$ python3 -q
>>> import numpy as np
>>> from numpy import linalg as LA
>>> np.set_printoptions(precision=2, suppress=True, linewidth=120)
>>> X = np.load("case2.npy")
>>> X
array([[-10,   2,   1,   4],
       [  2,  -4,   0,   1],
       [  1,   0,  10,  -1],
       [  4,   1,  -1,  -4]])
>>> round(LA.eigvalsh(X).min(), 2)
np.float64(-12.3)
>>> np.all(LA.eigvalsh(X) > 0)
np.False_
>>> Y = np.array([[-2, -3, -1], [-1, -2, 2]])
>>> Z = np.kron(Y, X)
>>> Z.shape
(8, 12)
>>> LA.matrix_rank(Z)
np.int64(8)
>>> rng = np.random.default_rng(568)
>>> labels = rng.permutation(4)
>>> Y = X[:, labels] * rng.choice([-1, 1], 4)
>>> Y
array([[  2,   4,  -1,  10],
       [ -4,   1,   0,  -2],
       [  0,  -1, -10,  -1],
       [  1,  -4,   1,  -4]])
>>> U, _, Vh = LA.svd(X.T @ Y)
>>> labels
array([1, 3, 2, 0])
>>> W0 = np.load("block18.npy")
>>> W0
array([[3, 0, 3],
       [3, 0, 3],
       [5, 1, 3],
       [3, 0, 3],
       [3, 0, 3],
       [0, 0, 0],
       [3, 0, 3],
       [3, 0, 3],
       [3, 0, 3],
       [3, 0, 3],
       [0, 0, 0],
       [0, 0, 0],
       [0, 0, 0],
       [0, 0, 0],
       [0, 0, 0],
       [3, 0, 3],
       [5, 1, 3],
       [0, 0, 0]])
>>> U, s, Vh = LA.svd(W0)
>>> np.argmax(s[:-1] / (s[1:] + 1e-6)) + 1
np.int64(2)
>>> Y = U[:, :2] @ np.diag(s[:2]) @ Vh[:2]
>>> round(LA.norm(W0 - Y) / LA.norm(W0), 2)
np.float64(0.0)
>>> round(LA.norm(W0 - Y, 2), 2), np.round(s[2], 2)
(np.float64(0.0), np.float64(0.0))
>>> LA.matrix_rank(W0, rtol=0.05)
np.int64(2)
>>> U, s, Vh = LA.svd(W0)
>>> V = Vh[:(s > 1e-8).sum()]
>>> x0 = W0[11] + 4 * W0[7] + rng.integers(2) * np.eye(3)[2]
>>> x0
array([12.,  0., 13.])
>>> LA.matrix_rank(np.vstack([W0, x0]))
np.int64(3)
>>> np.allclose(V.T @ V @ x0, x0)
False
>>> np.round(LA.norm(x0 - V.T @ V @ x0), 2)
np.float64(0.41)
>>> gram = np.cov(W0, rowvar=False)
>>> np.corrcoef(W0.T)
array([[1.  , 0.6 , 0.94],
       [0.6 , 1.  , 0.28],
       [0.94, 0.28, 1.  ]])
>>> np.median(W0, axis=0)
array([3., 0., 3.])
>>> np.round(LA.eigvalsh(gram)[::-1], 2) + 0
array([5.36, 0.24, 0.  ])
>>> np.polyfit(W0[:, 1], W0[:, 2], 1)
array([1.31, 1.69])
>>> round(np.corrcoef(W0[:, 1], W0[:, 2])[0, 1], 2)
np.float64(0.28)
>>> Z = W0[[4, 5]].astype(float)
>>> for _ in range(3):
...     labels = LA.norm(W0[:, None] - Z, axis=-1).argmin(axis=1)
...     Z = np.array([W0[labels == j].mean(axis=0) for j in range(2)])
... 
>>> labels
array([0, 0, 0, 0, 0, 1, 0, 0, 0, 0, 1, 1, 1, 1, 1, 0, 0, 1])
>>> Z
array([[3.36, 0.18, 3.  ],
       [0.  , 0.  , 0.  ]])
>>> np.abs(Z[1] - Z[0]).argmax()
np.int64(0)
>>> Xs = W0 - W0.mean(axis=0)
>>> U, s, Vh = LA.svd(Xs, full_matrices=False)
>>> np.searchsorted(np.cumsum(s ** 2) / (s ** 2).sum(), 0.9) + 1
np.int64(1)
>>> Vh[0] * np.sign(Vh[0, np.abs(Vh[0]).argmax()])
array([0.77, 0.07, 0.63])
>>> J = np.load("dump.npy")
>>> J
array([[ 2, -6, -2],
       [ 2, -6, -2],
       [ 0,  0,  0]])
>>> np.einsum("ij,ji->", J, J)
np.int64(16)
>>> np.poly(J)
array([1., 4., 0., 0.])
>>> np.round(LA.det(2 * J), 2), round(LA.det(J), 2)
(np.float64(0.0), np.float64(0.0))
>>> np.round(LA.eigvals(J).sum().real, 2)
np.float64(-4.0)
>>> np.kron(np.eye(2, dtype=int), J)
array([[ 2, -6, -2,  0,  0,  0],
       [ 2, -6, -2,  0,  0,  0],
       [ 0,  0,  0,  0,  0,  0],
       [ 0,  0,  0,  2, -6, -2],
       [ 0,  0,  0,  2, -6, -2],
       [ 0,  0,  0,  0,  0,  0]])
>>> U, s, Vh = LA.svd(J)
>>> V = Vh[:(s > 1e-8).sum()]
>>> x0 = J[0] + 4 * J[2] + rng.integers(2) * np.eye(3)[2]
>>> x0
array([ 2., -6., -2.])
>>> np.diag(V.T @ V)
array([0.09, 0.82, 0.09])
>>> V.T @ V
array([[ 0.09, -0.27, -0.09],
       [-0.27,  0.82,  0.27],
       [-0.09,  0.27,  0.09]])
>>> round(LA.norm(x0 - V.T @ V @ x0), 2)
np.float64(0.0)
>>> labels = W0[:, 0] > np.median(W0[:, 0])
>>> f = W0[labels].mean(axis=0) - W0[~labels].mean(axis=0)
>>> (((W0 - W0.mean(axis=0)) @ f > 0) == labels).mean()
np.float64(0.5)
>>> labels.astype(int)
array([0, 0, 1, 0, 0, 0, 0, 0, 0, 0, 0, 0, 0, 0, 0, 0, 1, 0])
>>> f
array([3.31, 1.  , 1.31])
>>> np.argsort(-np.abs(f).round(6), kind="stable")
array([0, 2, 1])
>>> feats = np.array([[1.0, 0.9, 0.81], [0.9, 1.0, 0.9], [0.81, 0.9, 1.0]])
>>> evals, V = LA.eigh(feats)
>>> np.round(LA.eigvalsh(feats @ feats), 2) + 0
array([0.  , 0.04, 7.51])
>>> np.unique(evals.round(6) + 0, return_counts=True)[1]
array([1, 1, 1])
>>> (evals > 1e-8).sum(), (evals < -1e-8).sum()
(np.int64(3), np.int64(0))
>>> np.round(V.T @ feats @ V, 2) + 0
array([[0.07, 0.  , 0.  ],
       [0.  , 0.19, 0.  ],
       [0.  , 0.  , 2.74]])
>>> LA.svd(feats, compute_uv=False)
array([2.74, 0.19, 0.07])
>>> LA.cond(feats) > 100
np.False_
>>> LA.matrix_rank(feats, rtol=0.1)
np.int64(1)
>>> x0 = np.ones(3)
>>> for _ in range(6):
...     x0 = feats @ x0
...     x0 /= LA.norm(x0)
...     print(round(x0 @ feats @ x0, 2))
... 
2.74
2.74
2.74
2.74
2.74
2.74
>>> np.round(LA.eigvalsh(feats)[-1], 2)
np.float64(2.74)
>>> round(LA.norm(feats), 2)
np.float64(2.75)
>>> np.count_nonzero(feats)
np.int64(9)
>>> LA.svd(feats, compute_uv=False)
array([2.74, 0.19, 0.07])
>>> feats.sum(axis=1)
array([2.71, 2.8 , 2.71])
>>> feats.sum(axis=0)
array([2.71, 2.8 , 2.71])
>>> O, R = LA.qr(feats)
>>> np.abs(np.diag(R))
array([1.57, 0.16, 0.14])
>>> np.round(O.T @ O, 2) + 0
array([[1., 0., 0.],
       [0., 1., 0.],
       [0., 0., 1.]])
>>> round(float(np.trace(O @ O.T)), 2)
3.0
>>> O.round(2) + 0
array([[-0.64,  0.77,  0.  ],
       [-0.57, -0.47, -0.67],
       [-0.52, -0.43,  0.74]])
>>> np.round(abs(R[0, 0]), 2), round(LA.norm(feats[:, 0]), 2)
(np.float64(1.57), np.float64(1.57))
>>> R
array([[-1.57, -1.61, -1.55],
       [ 0.  , -0.16, -0.23],
       [ 0.  ,  0.  ,  0.14]])
>>> O.shape, R.shape
((3, 3), (3, 3))
>>> f = np.array([-1, -4, 5]) + 0.5
>>> mat = np.eye(3) - 2 * np.outer(f, f) / (f @ f)
>>> mat
array([[ 0.99, -0.08,  0.13],
       [-0.08,  0.43,  0.9 ],
       [ 0.13,  0.9 , -0.42]])
>>> x0 = np.array([9, -7, 6])
>>> mat @ x0
array([10.24,  1.68, -7.64])
>>> mat @ np.ones(3)
array([1.04, 1.25, 0.61])
>>> (mat @ x0).argmax()
np.int64(0)
>>> np.sign((mat @ x0).round(6))
array([ 1.,  1., -1.])
>>> (mat * x0).sum(axis=1)
array([10.24,  1.68, -7.64])
>>> Xs = W0 - W0.mean(axis=0)
>>> V = LA.svd(Xs)[2][:2]
>>> Y = Xs - Xs @ V.T @ V
>>> round(float(LA.norm(Y) / LA.norm(Xs)), 2)
0.0
>>> (Xs @ V.T).std(axis=0)
array([2.25, 0.48])
>>> np.round(Y.std(axis=0), 2) + 0
array([0., 0., 0.])
>>> m1 = np.load("mat.npy")
>>> m1
array([[ 0, 11, 23],
       [ 0,  5,  5],
       [ 0, 14, 32],
       [ 0, 12, 26],
       [ 0,  9, 17],
       [ 0,  9, 17],
       [ 0,  6,  8],
       [ 0, 13, 29],
       [ 0, 11, 23],
       [ 0, 14, 32],
       [ 0, 10, 20],
       [ 0, 12, 26],
       [ 0,  9, 17],
       [ 0, 11, 23],
       [ 0, 13, 29],
       [ 0, 10, 20],
       [ 0, 11, 23],
       [ 0, 10, 20],
       [ 0,  6,  8],
       [ 0, 13, 29],
       [ 0,  5,  5],
       [ 0, 14, 32],
       [ 0, 12, 26],
       [ 0,  6,  8],
       [ 0,  8, 14],
       [ 0, 12, 26]])
>>> U, s, Vh = LA.svd(m1)
>>> np.argmax(s[:-1] / (s[1:] + 1e-6)) + 1
np.int64(2)
>>> Y = U[:, :2] @ np.diag(s[:2]) @ Vh[:2]
>>> round(LA.norm(m1 - Y, 2), 2), s[2]
(np.float64(0.0), np.float64(0.0))
>>> Y
array([[ 0., 11., 23.],
       [ 0.,  5.,  5.],
       [ 0., 14., 32.],
       [ 0., 12., 26.],
       [ 0.,  9., 17.],
       [ 0.,  9., 17.],
       [ 0.,  6.,  8.],
       [ 0., 13., 29.],
       [ 0., 11., 23.],
       [ 0., 14., 32.],
       [ 0., 10., 20.],
       [ 0., 12., 26.],
       [ 0.,  9., 17.],
       [ 0., 11., 23.],
       [ 0., 13., 29.],
       [ 0., 10., 20.],
       [ 0., 11., 23.],
       [ 0., 10., 20.],
       [ 0.,  6.,  8.],
       [ 0., 13., 29.],
       [ 0.,  5.,  5.],
       [ 0., 14., 32.],
       [ 0., 12., 26.],
       [ 0.,  6.,  8.],
       [ 0.,  8., 14.],
       [ 0., 12., 26.]])
>>> round(float(np.abs(m1 - Y).max()), 2)
0.0
>>> LA.matrix_rank(m1, rtol=0.05)
np.int64(1)
>>> th = np.sort(rng.uniform(-2, 2, 21))
>>> K = np.c_[th, th ** 2, th ** 3] @ np.array([[3, 2, 5], [1, -9, 9], [0, 3, -5]])
>>> K
array([[ -2.11, -54.99,  55.01],
       [ -2.16, -50.04,  49.06],
       [ -2.23, -41.16,  38.57],
       [ -2.22, -25.8 ,  21.21],
       [ -1.94, -12.4 ,   7.48],
       [ -0.95,  -2.04,  -0.4 ],
       [ -0.69,  -1.13,  -0.61],
       [ -0.57,  -0.8 ,  -0.6 ],
       [ -0.33,  -0.35,  -0.44],
       [  0.61,   0.07,   1.26],
       [  0.92,  -0.08,   2.  ],
       [  1.21,  -0.31,   2.74],
       [  1.36,  -0.45,   3.12],
       [  1.57,  -0.67,   3.67],
       [  2.84,  -2.34,   6.77],
       [  3.55,  -3.36,   8.22],
       [  4.04,  -4.06,   9.06],
       [  4.1 ,  -4.13,   9.15],
       [  4.7 ,  -4.95,   9.97],
       [  5.01,  -5.34,  10.29],
       [  5.88,  -6.33,  10.85]])
>>> Xs = K - K.mean(axis=0)
>>> U, s, Vh = LA.svd(Xs, full_matrices=False)
>>> s
array([104.78,  14.24,   2.96])
>>> LA.matrix_rank(Xs)
np.int64(3)
>>> np.abs(Vh[-1])
array([0.69, 0.52, 0.5 ])
>>> (np.sign(U[:, 0]) == np.sign(U[0, 0])).astype(int)
array([1, 1, 1, 1, 0, 0, 0, 0, 0, 0, 0, 0, 0, 0, 0, 0, 0, 0, 0, 0, 0])
>>> np.round(Xs.mean(axis=0), 2) + 0
array([0., 0., 0.])
>>> Vh[0] * np.sign(Vh[0, np.abs(Vh[0]).argmax()])
array([ 0.05,  0.73, -0.68])
